In [1]: import numpy as np

In [2]: from numpy import linalg as LA

In [3]: np.set_printoptions(suppress=True, linewidth=100)

In [4]: tidy = lambda a: np.round(a, 2) + 0

In [5]: arr = np.loadtxt("block0.csv", delimiter=",")

In [6]: arr
Out[6]: 
array([[ 80.,  28., -20.,  32.],
       [ 28.,  49., -21., -42.],
       [-20., -21.,  10.,  11.],
       [ 32., -42.,  11.,  85.]])

In [7]: tidy(LA.det(2 * arr)), tidy(LA.det(arr))
Out[7]: (np.float64(0.0), np.float64(0.0))

In [8]: np.einsum("ij,ji->", arr, arr)
Out[8]: np.float64(25194.0)

In [9]: tidy(LA.det(arr[::-1]))
Out[9]: np.float64(0.0)

In [10]: U, s, VT = LA.svd(arr)

In [11]: np.argmax(s[:-1] / (s[1:] + 1e-6)) + 1
Out[11]: np.int64(2)

In [12]: print(tidy(s))
[119.28 104.72   0.     0.  ]

In [13]: B = U[:, :2] @ np.diag(s[:2]) @ VT[:2]

In [14]: LA.matrix_rank(arr, rtol=0.05)
Out[14]: np.int64(2)

In [15]: print(tidy(LA.norm(arr - B, 2)), tidy(s[2]))
0.0 0.0

In [16]: w, V = LA.eigh(arr)

In [17]: x0 = np.array([-1, 0, 1, -3])

In [18]: tidy(x0 @ arr @ x0 / (x0 @ x0)), tidy(w[0]), tidy(w[-1])
Out[18]: (np.float64(92.82), np.float64(0.0), np.float64(119.28))

In [19]: mat = np.array([[0.8, -1.2, -2.1, -1.5],
    ...:     [-1.1, -0.9, 0.2, 0.3],
    ...:     [-1.0, 0.3, 0.1, 0.1]])

In [20]: mat
Out[20]: 
array([[ 0.8, -1.2, -2.1, -1.5],
       [-1.1, -0.9,  0.2,  0.3],
       [-1. ,  0.3,  0.1,  0.1]])

In [21]: blk = np.stack([mat, 5 * mat, mat[::-1]])

In [22]: LA.matrix_rank(blk.reshape(3, -1))
Out[22]: np.int64(2)

In [23]: (blk @ mat.T).shape
Out[23]: (3, 3, 3)

In [24]: blk.shape
Out[24]: (3, 3, 4)

In [25]: tidy(np.einsum("bij,cij->bc", blk, blk))
Out[25]: 
array([[ 12.  ,  60.  ,  -0.89],
       [ 60.  , 300.  ,  -4.45],
       [ -0.89,  -4.45,  12.  ]])

In [26]: gram = mat.T @ mat

In [27]: tidy(LA.eigvalsh(gram)[::-1])
Out[27]: array([9.13, 2.39, 0.48, 0.  ])

In [28]: print((mat @ mat.T).shape)
(3, 3)

In [29]: print(LA.matrix_rank(gram))
3

In [30]: np.allclose(gram, gram.T)
Out[30]: True

In [31]: tidy(np.diag(gram))
Out[31]: array([2.85, 2.34, 4.46, 2.35])

In [32]: print(LA.lstsq(arr[:-1].T, arr[-1])[2])
2

In [33]: print(np.allclose(arr[:-1].T @ LA.lstsq(arr[:-1].T, arr[-1])[0], arr[-1]))
True

In [34]: print(np.abs(np.diag(LA.qr(arr)[1])) > 1e-9)
[ True  True False False]
